$ python -q
>>> import numpy as np
>>> np.set_printoptions(precision=2, suppress=True, linewidth=120)
>>> arr = np.load("data.npy")
>>> arr
array([[-2,  0,  0,  0],
       [ 0,  1,  0,  0],
       [ 0,  0, -2,  0],
       [ 0,  0,  0,  1]])
>>> u = np.array([0, 0, 0, 2])
>>> other = arr + np.outer(u, np.eye(4)[0])
>>> other
array([[-2.,  0.,  0.,  0.],
       [ 0.,  1.,  0.,  0.],
       [ 0.,  0., -2.,  0.],
       [ 2.,  0.,  0.,  1.]])
>>> np.linalg.matrix_rank(np.linalg.inv(other) - np.linalg.inv(arr), tol=1e-8)
np.int64(1)
>>> np.round(np.linalg.det(other) / np.linalg.det(arr), 2), round(1 + np.linalg.solve(arr, u)[0], 2)
(np.float64(1.0), np.float64(1.0))
>>> J = np.load("m.npy")
>>> J
array([[ -0.1,   1.6,  -0.3,  -0.3,  -0.3,  -0.2,   2.2,   0.7,   0.5],
       [  1.2,  -0.8,   0.7,  -0.7,  -0.4,   1.1,   0.5,   0.3,  -1. ],
       [ -2.5,   0.9,   0.8,   1.2,   0. ,   0.2,   0.2,   1.7,  -0.6],
       [ -2.1,   0. ,  -0.1,   0.6,  -0.9,  -0.8,   0.1,  -1.4,  -0.8],
       [  0.4,   0.3,  -1. ,  -0.8,  -0.9,   0.4,  -1.3,  -1. ,   2.2],
       [  0.3,  -0.5,  -0.4,   0.1,   0.4,  -0.2,  -2.2,   0.3,   1.5],
       [ -2. ,  -1. ,   0.8,  -1.7,  -0.4,  -1. ,   0.8,  -0.8,   1.1],
       [  3. ,  15. ,  -4. , -16. ,   9. ,  13. ,  13. , -12. , -10. ],
       [  0.6,   0.2,   0.9,  -1. ,   1.2,  -1.6,  -0.5,  -1.1,  -0.3],
       [  1.2,   1.3,   1.3,   2.1,   0.1,  -0.3,   0.5,  -0.6,   0.2],
       [ -0.7,   0.2,  -0.1,  -0.8,   0. ,   0.7,  -0.1,  -0.6,   0.3],
       [ -1.5,  -1.2,  -1.3,  -1.5,  -1.1,  -0.6,   0.2,   0.4,   1.7],
       [  1.2,  -0.5,   1.2,   0.3,  -1.6,   0. ,  -1.8,   0.4,  -0.1],
       [ -1.7,   1.2,   2. ,   0. ,   0.3,   0.4,   1.1,  -0.8,  -1.2],
       [  0.8,  -1.3,  -0.1,   0.8,  -1. ,   1.6,  -0.7,  -1.9,   0.1],
       [  0.2,   0.1,  -0.3,   1.1,   1.5,   0.3,  -0.3,   0.5,  -1.2],
       [ -0.2,  -0.8,  -0.8,   1.6,  -0.5,  -1.8,  -1.8,  -1.1,   0.6],
       [ -1.3,   0.7,  -0.2,   2.2,   0.3,   1.3,   0.4,  -0.3,   0.8],
       [ -0.3,   0.7,  -0.1,   0.7,   0.4,  -0.2,   0.9,  -0.2,   1.3],
       [ -0.9,   0.9,  -0.5,  -0.1,   0.5,  -0.6,   0.3,   0.1,  -0.5],
       [  0.8,   1.4,  -0.9,   0.9,  -0.1,   0.8,   1.4,  -0.7,  -0.9],
       [  1.7,  -1. ,  -1.1,   0.2,  -0.9,   0.5,  -1.2,  -0.9,  -0.3],
       [  0. ,  -0.2,   0.8,  -0.5,  -1. ,   0.4,  -0.9,  -1. ,   0.1],
       [  0. ,  -1.7,   1.3,  -1.7,   0.5,  -0.6,   0.9,  -0.9,  -0.8],
       [ -0.6,  -1.1,  -1.7,  -0.9,   0.9,  -1.1,   1.5,   1.3,   0.4],
       [ -0.9,  -1.7,  -0.6,  -2.2,  -0.9,   1.2,   0.1,  -0.5,   0.5],
       [  0.2,  -1.5,   2. ,  -0.2,   1.1,   0.7,  -0.4,   0.4,  -0.7],
       [ -1. ,  -1.5,   1.9,   0.2,  -0.6,  -0.1,   0.4,  -0.1,   0.8],
       [ -0.4,   1.4,   1.7,   0.7,   0. ,  -0.5,  -1.6,  -0.8,   1.2],
       [ -0.1,   1. ,   0.3,  -3. ,   0.8,   1.6,  -1.3,   0. ,  -0.7],
       [ -1. ,  -1.7,   0.1,   0.9,   0. ,  -0.3,  -0.9,   1.6,   0.4]])
>>> # row 7 dominates
>>> Xc = J - J.mean(axis=0)
>>> V = np.linalg.svd(Xc)[2][:1]
>>> other = Xc - Xc @ V.T @ V
>>> other.std(axis=0)
array([1.03, 0.93, 1.  , 1.07, 0.71, 0.77, 0.91, 0.85, 0.79])
>>> np.diag(V.T @ V)
array([0.01, 0.2 , 0.01, 0.22, 0.07, 0.14, 0.15, 0.11, 0.09])
>>> (Xc @ V.T).std(axis=0)
array([6.15])
>>> np.round(np.linalg.norm(other) / np.linalg.norm(Xc), 2)
np.float64(0.4)
>>> np.cov(Xc @ V.T, rowvar=False)
array(39.08)
